$ python3 -q
>>> import numpy as np
>>> np.set_printoptions(suppress=True, linewidth=120)
>>> E = np.load("a.npy")
>>> print(E)
[[  2.6 -13.3 -13.1 -10.1   3.2   0.1]
 [ -5.9  10.3  10.5   3.4  -5.8  -0.3]
 [ -0.9  -5.   -4.8  -6.   -1.3   0.2]
 [ -7.8   9.8  10.4   1.8  -8.4  -0.4]
 [  1.1  19.1  19.6  19.9   1.4  -0.1]
 [ -6.2  -8.1  -8.6 -13.6  -6.2  -0.4]
 [ -8.3   2.1   1.8  -6.1  -7.5  -0.2]
 [  4.7  12.1  13.   17.3   5.2   0.4]]
>>> print(np.argsort(-np.linalg.norm(E, axis=0).round(6), kind="stable")[:3])
[3 2 1]
>>> print(np.linalg.matrix_rank(E, rtol=0.1))
2
>>> print(np.linalg.cond(E) > 100)
True
>>> x = np.array([3, -3, 3, -4, 1, 0])
>>> y = E @ x
>>> print(np.round(np.linalg.solve(E.T @ E, E.T @ y), 1) + 0)
[ 3. -3.  3. -4.  1.  0.]
>>> print(np.round(np.linalg.pinv(E) @ E, 1) + 0)
[[1. 0. 0. 0. 0. 0.]
 [0. 1. 0. 0. 0. 0.]
 [0. 0. 1. 0. 0. 0.]
 [0. 0. 0. 1. 0. 0.]
 [0. 0. 0. 0. 1. 0.]
 [0. 0. 0. 0. 0. 1.]]
>>> rng = np.random.default_rng(323)
>>> y = y + 0.1 * rng.normal(size=8)
>>> print(y.round(1))
[ 52.1 -36.3  20.8 -37.1 -73.3  28.   -8.7 -47.2]
>>> c, *_ = np.linalg.lstsq(E, y)
>>> print([round(float(np.linalg.norm(np.linalg.solve(E.T @ E + lam * np.eye(6), E.T @ y))), 2) for lam in (0, 1, 10, 100)])
[6.83, 3.34, 2.35, 2.22]
>>> print(np.round(E.T @ (y - E @ c), 1) + 0)
[0. 0. 0. 0. 0. 0.]
>>> print(c.round(1))
[ 3.  -3.1  3.2 -4.1  1.1  0.3]
>>> print(np.round(np.linalg.norm(y - E @ c), 1))
0.2
>>> out = np.c_[E[:, :3] @ np.array([[0, 2, 0], [0, 2, 2], [1, 1, 2]]), np.array([-5, -4, -4, -5, 0, 1, -4, 4])]
>>> print(out.round(1))
[[-13.1 -34.5 -52.8  -5. ]
 [ 10.5  19.3  41.6  -4. ]
 [ -4.8 -16.6 -19.6  -4. ]
 [ 10.4  14.4  40.4  -5. ]
 [ 19.6  60.   77.4   0. ]
 [ -8.6 -37.2 -33.4   1. ]
 [  1.8 -10.6   7.8  -4. ]
 [ 13.   46.6  50.2   4. ]]
>>> print(np.round(np.linalg.lstsq(E, out[:, 0])[0], 1) + 0)
[0. 0. 1. 0. 0. 0.]
>>> out = E + rng.integers(-2, 3, (8, 2)) @ rng.integers(-2, 3, (2, 6))
>>> print(out.round(1))
[[  1.6 -15.3 -12.1  -8.1   0.2   0.1]
 [ -4.9   6.3   6.5   7.4  -5.8   5.7]
 [  0.1  -5.   -6.8  -6.    0.7   2.2]
 [ -6.8   9.8   8.4   1.8  -6.4   1.6]
 [  2.1  17.1  16.6  21.9   2.4   3.9]
 [ -7.2 -12.1  -8.6  -9.6 -10.2   1.6]
 [ -8.3  -1.9  -0.2  -2.1  -9.5   3.8]
 [  3.7  16.1  17.   13.3   5.2  -5.6]]
>>> print(np.round(out - E, 1))
[[-1. -2.  1.  2. -3.  0.]
 [ 1. -4. -4.  4.  0.  6.]
 [ 1.  0. -2.  0.  2.  2.]
 [ 1.  0. -2.  0.  2.  2.]
 [ 1. -2. -3.  2.  1.  4.]
 [-1. -4.  0.  4. -4.  2.]
 [ 0. -4. -2.  4. -2.  4.]
 [-1.  4.  4. -4.  0. -6.]]
>>> T = np.stack([out, 4 * out, out[::-1]])
>>> print(np.linalg.matrix_rank(T.reshape(3, -1)))
2
>>> print((T @ out.T).shape)
(3, 8, 8)
>>> th = rng.uniform(0, 2 * np.pi, 15)
>>> q, _ = np.linalg.qr(np.array([[1.1, 0.1],
...     [-0.6, 1.0],
...     [-0.6, 0.4],
...     [-0.1, -0.1],
...     [-0.7, -1.3],
...     [-0.4, 2.2],
...     [-0.9, 0.3],
...     [-0.5, -0.1]]))
>>> feats = 10 * np.c_[np.cos(th), np.sin(th)] @ q.T
>>> print(feats.round(1) + 0)
[[ 5.7 -3.2 -3.2 -0.5 -3.5 -2.3 -4.7 -2.6]
 [-5.1  3.9  3.3  0.4  1.8  4.3  4.6  2.2]
 [ 5.4 -0.7 -2.  -0.7 -6.1  2.8 -3.6 -2.6]
 [ 4.6  0.5 -1.2 -0.7 -6.5  4.8 -2.6 -2.2]
 [ 0.   3.7  1.6 -0.3 -4.4  7.9  1.3 -0.2]
 [-5.1  0.1  1.6  0.7  6.4 -3.9  3.2  2.4]
 [-5.5  0.8  2.1  0.7  6.1 -2.6  3.7  2.6]
 [ 2.2  2.6  0.4 -0.5 -5.8  7.2 -0.4 -1.2]
 [-5.4  0.6  1.9  0.7  6.2 -3.   3.6  2.6]
 [-2.9  4.4  2.8  0.  -1.4  7.   3.4  1.2]
 [-4.   4.3  3.1  0.2  0.   6.   4.   1.7]
 [ 5.8 -1.5 -2.4 -0.7 -5.6  1.4 -4.1 -2.7]
 [ 5.6 -1.  -2.2 -0.7 -6.   2.4 -3.8 -2.6]
 [-4.9 -0.2  1.4  0.7  6.4 -4.3  3.   2.4]
 [ 4.6 -4.2 -3.2 -0.3 -1.  -5.2 -4.4 -2. ]]
>>> rk = np.linalg.matrix_rank(feats)
>>> print(rk)
2
>>> ns = np.linalg.svd(feats)[2][rk:].T
>>> print([int(np.linalg.matrix_rank(feats[:, :j + 1])) for j in range(8)])
[1, 2, 2, 2, 2, 2, 2, 2]
>>> print(np.round(ns @ ns.T, 1) + 0)
[[ 0.7  0.1  0.2  0.   0.3  0.   0.3  0.2]
 [ 0.1  0.8 -0.1  0.   0.1 -0.3 -0.2 -0.1]
 [ 0.2 -0.1  0.9  0.  -0.1 -0.1 -0.2 -0.1]
 [ 0.   0.   0.   1.   0.   0.   0.   0. ]
 [ 0.3  0.1 -0.1  0.   0.6  0.3 -0.2 -0.1]
 [ 0.  -0.3 -0.1  0.   0.3  0.4 -0.1  0. ]
 [ 0.3 -0.2 -0.2  0.  -0.2 -0.1  0.8 -0.1]
 [ 0.2 -0.1 -0.1  0.  -0.1  0.  -0.1  0.9]]
>>> print([int(np.linalg.matrix_rank(feats[:i])) for i in range(1, len(feats) + 1)])
[1, 2, 2, 2, 2, 2, 2, 2, 2, 2, 2, 2, 2, 2, 2]
>>> print(ns.shape)
(8, 6)
>>> gram = feats.T @ feats
>>> print(np.round(np.diag(gram), 1))
[333.  106.7  79.9   4.6 376.  337.8 189.3  72.7]
>>> print(np.round(np.linalg.svd(feats, compute_uv=False) ** 2, 1) + 0)
[987.2 512.8   0.    0.    0.    0.    0.    0. ]
>>> print(np.linalg.cond(feats) > 100)
True
>>> print(np.argsort(-np.linalg.norm(feats, axis=0).round(6), kind="stable")[:3])
[4 5 0]
>>> print(np.linalg.matrix_rank(feats, rtol=0.1))
2
>>> out = np.array([[3, 2], [1, 2]])
>>> data = np.kron(np.eye(2, dtype=int), out)
>>> print(data)
[[3 2 0 0]
 [1 2 0 0]
 [0 0 3 2]
 [0 0 1 2]]
>>> def softmax(z):
...     e = np.exp(z - z.max(axis=-1, keepdims=True))
...     return e / e.sum(axis=-1, keepdims=True)
... 
>>> print(np.round(softmax(data[2] + -2), 1) + 0)
[0.  0.  0.7 0.3]
>>> print(np.round(softmax(data[2]), 1) + 0)
[0.  0.  0.7 0.3]
>>> S = data @ data.T / np.sqrt(4)
>>> print(np.round(softmax(S + np.triu(np.full(S.shape, -np.inf), 1)), 1) + 0)
[[1.  0.  0.  0. ]
 [0.7 0.3 0.  0. ]
 [0.  0.  1.  0. ]
 [0.  0.  0.7 0.3]]
>>> print(np.round(softmax(S), 1) + 0)
[[0.9 0.  0.  0. ]
 [0.7 0.3 0.  0. ]
 [0.  0.  0.9 0. ]
 [0.  0.  0.7 0.3]]
